$ python3 -q
>>> import numpy as np
>>> import numpy.linalg as la
>>> np.set_printoptions(precision=2, suppress=True, linewidth=140, sign=" ")
>>> def rd(a):
...     return np.round(a, 2) + 0
... 
>>> m1 = np.loadtxt("dump.csv", delimiter=",")
>>> print(m1)
[[  2.04   1.9    0.28]
 [ -5.11  -3.07   7.75]
 [-15.44 -15.06  -7.38]
 [ -6.9   -7.99 -10.2 ]
 [ 22.01  22.49  15.6 ]
 [  0.62   2.88  12.36]
 [ -3.02  -2.74  -0.51]
 [ -5.28  -6.04  -7.48]
 [  8.82   9.5    8.78]
 [-29.67 -28.72 -12.88]
 [  5.09   6.06   8.07]
 [  2.83   1.74  -4.38]
 [ 10.85  11.37   9.13]
 [  3.47   3.6    2.6 ]
 [  8.81   8.91   5.61]
 [  0.    -0.48  -2.78]
 [ 14.86  14.68   7.77]
 [ 13.42  12.23   1.43]
 [  4.2    5.41   8.86]
 [ -1.8    1.03  14.01]
 [ -8.65  -9.16  -8.18]
 [-32.27 -34.51 -31.65]
 [ 16.05  15.09   4.25]
 [ -5.06  -3.78   3.71]]
>>> Xs = (m1 - m1.mean(axis=0)) / m1.std(axis=0)
>>> print(Xs.std(axis=0))
[ 1.  1.  1.]
>>> beta = la.lstsq(np.delete(Xs, 2, axis=1), Xs[:, 2])[0]
>>> print(np.abs(beta).argmax())
1
>>> print(rd(beta))
[-5.91  6.73]
>>> z = m1[:, 2] > np.median(m1[:, 2])
>>> u = m1[z].mean(axis=0) - m1[~z].mean(axis=0)
>>> print(rd((((m1 - m1.mean(axis=0)) @ u > 0) == z).mean()))
0.79
>>> print(z.astype(int))
[ 0  1  0  0  1  1  0  0  1  0  1  0  1  0  1  0  1  0  1  1  0  0  1  1]
>>> print(np.argsort(-np.abs(u).round(6), kind="stable"))
[ 2  1  0]
